$ python -q
>>> import numpy as np
>>> np.set_printoptions(precision=2, suppress=True, linewidth=140)
>>> rnd = lambda a: np.round(a, 2) + 0
>>> data = np.loadtxt("run17.csv", delimiter=",")
>>> data
array([[11.,  5.,  3.,  5.,  3.,  3.,  5.,  1.,  2.,  4.],
       [ 3.,  3.,  3.,  2.,  3.,  2.,  5.,  3.,  5.,  3.],
       [ 2.,  1.,  0.,  0.,  5.,  5.,  3.,  1.,  1.,  3.],
       [ 5.,  5.,  4.,  5.,  1.,  0.,  0.,  1.,  0.,  1.],
       [ 3.,  5.,  3.,  0.,  5.,  2.,  1.,  0.,  0.,  0.],
       [ 5.,  0.,  3.,  4.,  3., 14.,  0.,  3.,  4.,  4.],
       [ 2.,  4.,  4.,  5.,  4.,  5.,  3.,  4.,  2.,  3.],
       [ 4.,  5.,  4.,  3.,  1.,  1.,  3.,  2.,  0.,  0.],
       [ 5.,  5.,  1.,  4.,  2.,  3.,  3.,  5., 15.,  5.],
       [ 5.,  2.,  1.,  2.,  3.,  1.,  5.,  3.,  5., 10.]])
>>> rng = np.random.default_rng(5079)
>>> lab = rng.permutation(10)
>>> lab
array([3, 2, 4, 7, 8, 0, 1, 6, 5, 9])
>>> A2 = data[lab][:, lab]
>>> rnd(np.linalg.det(A2)), rnd(np.linalg.det(data[lab]))
(np.float64(16686.0), np.float64(16686.0))
>>> np.diag(A2)
array([ 5.,  0.,  5.,  2., 15., 11.,  3.,  3., 14., 10.])
>>> A2
array([[ 5.,  4.,  1.,  1.,  0.,  5.,  5.,  0.,  0.,  1.],
       [ 0.,  0.,  5.,  1.,  1.,  2.,  1.,  3.,  5.,  3.],
       [ 0.,  3.,  5.,  0.,  0.,  3.,  5.,  1.,  2.,  0.],
       [ 3.,  4.,  1.,  2.,  0.,  4.,  5.,  3.,  1.,  0.],
       [ 4.,  1.,  2.,  5., 15.,  5.,  5.,  3.,  3.,  5.],
       [ 5.,  3.,  3.,  1.,  2., 11.,  5.,  5.,  3.,  4.],
       [ 2.,  3.,  3.,  3.,  5.,  3.,  3.,  5.,  2.,  3.],
       [ 5.,  4.,  4.,  4.,  2.,  2.,  4.,  3.,  5.,  3.],
       [ 4.,  3.,  3.,  3.,  4.,  5.,  0.,  0., 14.,  4.],
       [ 2.,  1.,  3.,  3.,  5.,  5.,  2.,  5.,  1., 10.]])
>>> np.trace(A2)
np.float64(68.0)
>>> vec = np.array([2, 1, 2, 2, -3, 0, 2, 3, 1, 2])
>>> np.linalg.norm(A2 @ vec) <= np.linalg.norm(A2, 2) * np.linalg.norm(vec) + 1e-9
np.True_
>>> (A2 @ vec).argmax()
np.int64(7)
>>> (A2 * vec).sum(axis=1)
array([30., 31., 28., 36., 10., 51., 33., 52., 33., 42.])
>>> A2 @ vec
array([30., 31., 28., 36., 10., 51., 33., 52., 33., 42.])
>>> rnd(np.linalg.norm(data, 2) / np.linalg.norm(data))
np.float64(0.83)
>>> np.linalg.matrix_rank(data, rtol=0.1)
np.int64(7)
>>> np.linalg.cond(data) > 100
np.True_
>>> np.trace(data)
np.float64(68.0)
>>> np.allclose(data @ data.T, data.T @ data)
False
>>> rnd(np.sort(np.abs(np.linalg.eigvals(data))))
array([ 0.01,  0.73,  2.09,  2.09,  2.7 ,  5.79,  8.72,  8.72, 11.11, 33.44])
>>> data @ data
array([[235., 156., 116., 146., 129., 142., 136.,  87., 122., 150.],
       [139., 118.,  81.,  99.,  98., 110.,  96.,  83., 132., 110.],
       [ 95.,  66.,  59.,  60.,  73., 110.,  50.,  48.,  65.,  75.],
       [115.,  81.,  58.,  65.,  64.,  49.,  71.,  34.,  44.,  62.],
       [ 81.,  62.,  49.,  38.,  74.,  77.,  57.,  31.,  44.,  47.],
       [212., 106., 102., 134., 114., 251.,  78.,  92., 149., 149.],
       [151., 119.,  98., 104., 107., 140.,  88.,  77.,  99., 106.],
       [104.,  81.,  65.,  70.,  72.,  75.,  73.,  45.,  47.,  59.],
       [239., 193., 113., 167., 120., 146., 149., 146., 304., 188.],
       [184., 137.,  88., 117., 109.,  97., 130.,  98., 160., 175.]])
>>> (data + data.T) / 2
array([[11. ,  4. ,  2.5,  5. ,  3. ,  4. ,  3.5,  2.5,  3.5,  4.5],
       [ 4. ,  3. ,  2. ,  3.5,  4. ,  1. ,  4.5,  4. ,  5. ,  2.5],
       [ 2.5,  2. ,  0. ,  2. ,  4. ,  4. ,  3.5,  2.5,  1. ,  2. ],
       [ 5. ,  3.5,  2. ,  5. ,  0.5,  2. ,  2.5,  2. ,  2. ,  1.5],
       [ 3. ,  4. ,  4. ,  0.5,  5. ,  2.5,  2.5,  0.5,  1. ,  1.5],
       [ 4. ,  1. ,  4. ,  2. ,  2.5, 14. ,  2.5,  2. ,  3.5,  2.5],
       [ 3.5,  4.5,  3.5,  2.5,  2.5,  2.5,  3. ,  3.5,  2.5,  4. ],
       [ 2.5,  4. ,  2.5,  2. ,  0.5,  2. ,  3.5,  2. ,  2.5,  1.5],
       [ 3.5,  5. ,  1. ,  2. ,  1. ,  3.5,  2.5,  2.5, 15. ,  5. ],
       [ 4.5,  2.5,  2. ,  1.5,  1.5,  2.5,  4. ,  1.5,  5. , 10. ]])
